% ipython --no-banner

In [1]: import numpy as np

In [2]: from numpy import linalg as LA

In [3]: np.set_printoptions(precision=2, suppress=True, linewidth=100)

In [4]: mat = np.load("run11.npy")

In [5]: mat
Out[5]: 
array([[2, 0, 0, 5],
       [0, 3, 0, 0],
       [0, 0, 2, 0],
       [4, 0, 0, 0]])

In [6]: # splits into 3 blocks

In [7]: Q = mat.astype(float).copy()

In [8]: for j in range(4):
   ...:     Q[:, j] -= Q[:, :j] @ (Q[:, :j].T @ Q[:, j])
   ...:     Q[:, j] /= LA.norm(Q[:, j])
   ...: 

In [9]: Q
Out[9]: 
array([[ 0.45,  0.  ,  0.  ,  0.89],
       [ 0.  ,  1.  ,  0.  ,  0.  ],
       [ 0.  ,  0.  ,  1.  ,  0.  ],
       [ 0.89,  0.  ,  0.  , -0.45]])

In [10]: np.round(Q.T @ Q, 2) + 0
Out[10]: 
array([[1., 0., 0., 0.],
       [0., 1., 0., 0.],
       [0., 0., 1., 0.],
       [0., 0., 0., 1.]])

In [11]: (mat != 0).astype(int)
Out[11]: 
array([[1, 0, 0, 1],
       [0, 1, 0, 0],
       [0, 0, 1, 0],
       [1, 0, 0, 0]])

In [12]: round(float(LA.det(mat)), 2)
Out[12]: -120.0

In [13]: (LA.matrix_power((mat != 0) + (mat.T != 0) + np.eye(4), 4) > 0).astype(int)
Out[13]: 
array([[1, 0, 0, 1],
       [0, 1, 0, 0],
       [0, 0, 1, 0],
       [1, 0, 0, 1]])

In [14]: rng = np.random.default_rng(6)

In [15]: A2 = mat + rng.integers(-2, 3, (4, 1)) @ rng.integers(-2, 3, (1, 4))

In [16]: A2
Out[16]: 
array([[ 2,  0,  0,  5],
       [ 0,  3,  0,  0],
       [ 0,  0,  2,  0],
       [ 2,  1, -1,  1]])

In [17]: A2 - mat
Out[17]: 
array([[ 0,  0,  0,  0],
       [ 0,  0,  0,  0],
       [ 0,  0,  0,  0],
       [-2,  1, -1,  1]])

In [18]: LA.matrix_rank(A2 - mat, tol=1e-8)
Out[18]: np.int64(1)

In [19]: np.abs(A2 - mat).sum(axis=1)
Out[19]: array([0, 0, 0, 5])

In [20]: vals, vecs = LA.eig(A2)

In [21]: np.sort(LA.eigvals(LA.inv(A2)))
Out[21]: array([-0.59,  0.21,  0.33,  0.5 ])

In [22]: np.sort(LA.eigvals(A2.T))
Out[22]: array([-1.7,  2. ,  3. ,  4.7])

In [23]: A2 @ vecs[:, 0] - vals[0] * vecs[:, 0]
Out[23]: array([0., 0., 0., 0.])
